In [1]: import numpy as np

In [2]: from numpy import linalg as LA

In [3]: np.set_printoptions(precision=3, suppress=True, linewidth=160, legacy="1.25")

In [4]: O, _ = LA.qr(np.array([[0.3, -0.9, -0.9, 1.7],
   ...:     [0.2, -2.3, -0.4, -0.2],
   ...:     [0.1, 2.2, 0.6, -0.8],
   ...:     [1.6, -0.6, 1.7, -1.4]]))

In [5]: vals = np.array([3, 2, 2, 4])

In [6]: F = O @ np.diag(vals) @ O.T

In [7]: F
Out[7]: 
array([[ 2.047, -0.097, -0.103,  0.197],
       [-0.097,  3.041,  0.986, -0.049],
       [-0.103,  0.986,  2.937, -0.1  ],
       [ 0.197, -0.049, -0.1  ,  2.975]])

In [8]: # equal to its transpose

In [9]: vals, evecs = LA.eig(F)

In [10]: np.sort(LA.eigvals(F @ F))
Out[10]: array([ 4.,  4.,  9., 16.])

In [11]: np.sort(LA.eigvals(F.T))
Out[11]: array([2., 2., 3., 4.])

In [12]: np.sort(LA.eigvals(LA.inv(F)))
Out[12]: array([0.25 , 0.333, 0.5  , 0.5  ])

In [13]: vals
Out[13]: array([4., 3., 2., 2.])

In [14]: vec = np.array([3, -1, -4, 0])

In [15]: (F @ vec).argmax()
Out[15]: 0

In [16]: np.sign((F @ vec).round(6))
Out[16]: array([ 1., -1., -1.,  1.])

In [17]: vec = np.ones(4)

In [18]: for _ in range(7):
    ...:     vec = F @ vec
    ...:     vec /= LA.norm(vec)
    ...:     print(round(vec @ F @ vec, 3))
    ...: 
3.472
3.677
3.806
3.886
3.933
3.962
3.978

In [19]: vec
Out[19]: array([-0.05 ,  0.726,  0.685,  0.027])

In [20]: np.round(LA.eigvals(F).sum().real, 3)
Out[20]: 11.0

In [21]: np.round(LA.det(F.T), 3)
Out[21]: 48.0

In [22]: round(LA.det(F[::-1]), 3)
Out[22]: 48.0

In [23]: C = np.array([[1, 2, 0, 3, 5, 5], [2, 4, 4, 3, 2, 3], [1, 5, 4, 3, 4, 1]])

In [24]: J = np.repeat(C, 10 // 3, axis=0)

In [25]: rng = np.random.default_rng(17)

In [26]: J = J + 0.05 * rng.normal(size=J.shape)

In [27]: J
Out[27]: 
array([[ 1.055,  2.017, -0.027,  2.937,  4.905,  5.001],
       [ 0.959,  1.956, -0.011,  2.997,  4.886,  5.046],
       [ 0.899,  2.093,  0.03 ,  2.976,  5.067,  5.001],
       [ 2.035,  4.005,  4.055,  3.053,  1.955,  2.969],
       [ 2.017,  3.989,  3.886,  3.101,  1.891,  2.896],
       [ 1.936,  4.028,  4.09 ,  2.988,  1.98 ,  3.009],
       [ 0.982,  5.004,  3.943,  3.022,  4.02 ,  0.878],
       [ 0.994,  5.008,  4.028,  2.959,  3.934,  0.952],
       [ 1.027,  4.957,  3.962,  3.057,  3.961,  0.955]])

In [28]: labels = rng.permutation(6)

In [29]: out = J[:, labels] * rng.choice([-1, 1], 6)

In [30]: out
Out[30]: 
array([[-2.937,  5.001, -2.017, -4.905, -1.055, -0.027],
       [-2.997,  5.046, -1.956, -4.886, -0.959, -0.011],
       [-2.976,  5.001, -2.093, -5.067, -0.899,  0.03 ],
       [-3.053,  2.969, -4.005, -1.955, -2.035,  4.055],
       [-3.101,  2.896, -3.989, -1.891, -2.017,  3.886],
       [-2.988,  3.009, -4.028, -1.98 , -1.936,  4.09 ],
       [-3.022,  0.878, -5.004, -4.02 , -0.982,  3.943],
       [-2.959,  0.952, -5.008, -3.934, -0.994,  4.028],
       [-3.057,  0.955, -4.957, -3.961, -1.027,  3.962]])

In [31]: U, _, Vt = LA.svd(J.T @ out)

In [32]: np.round(U @ Vt, 3) + 0
Out[32]: 
array([[ 0.,  0.,  0.,  0., -1.,  0.],
       [ 0.,  0., -1.,  0.,  0.,  0.],
       [ 0.,  0.,  0.,  0.,  0.,  1.],
       [-1.,  0.,  0.,  0.,  0.,  0.],
       [ 0.,  0.,  0., -1.,  0.,  0.],
       [ 0.,  1.,  0.,  0.,  0.,  0.]])

In [33]: np.round(LA.lstsq(J, out)[0], 3) + 0
Out[33]: 
array([[ 0.,  0.,  0.,  0., -1.,  0.],
       [ 0.,  0., -1.,  0.,  0.,  0.],
       [ 0.,  0.,  0.,  0.,  0.,  1.],
       [-1.,  0.,  0.,  0.,  0.,  0.],
       [ 0.,  0.,  0., -1.,  0.,  0.],
       [ 0.,  1.,  0.,  0.,  0.,  0.]])
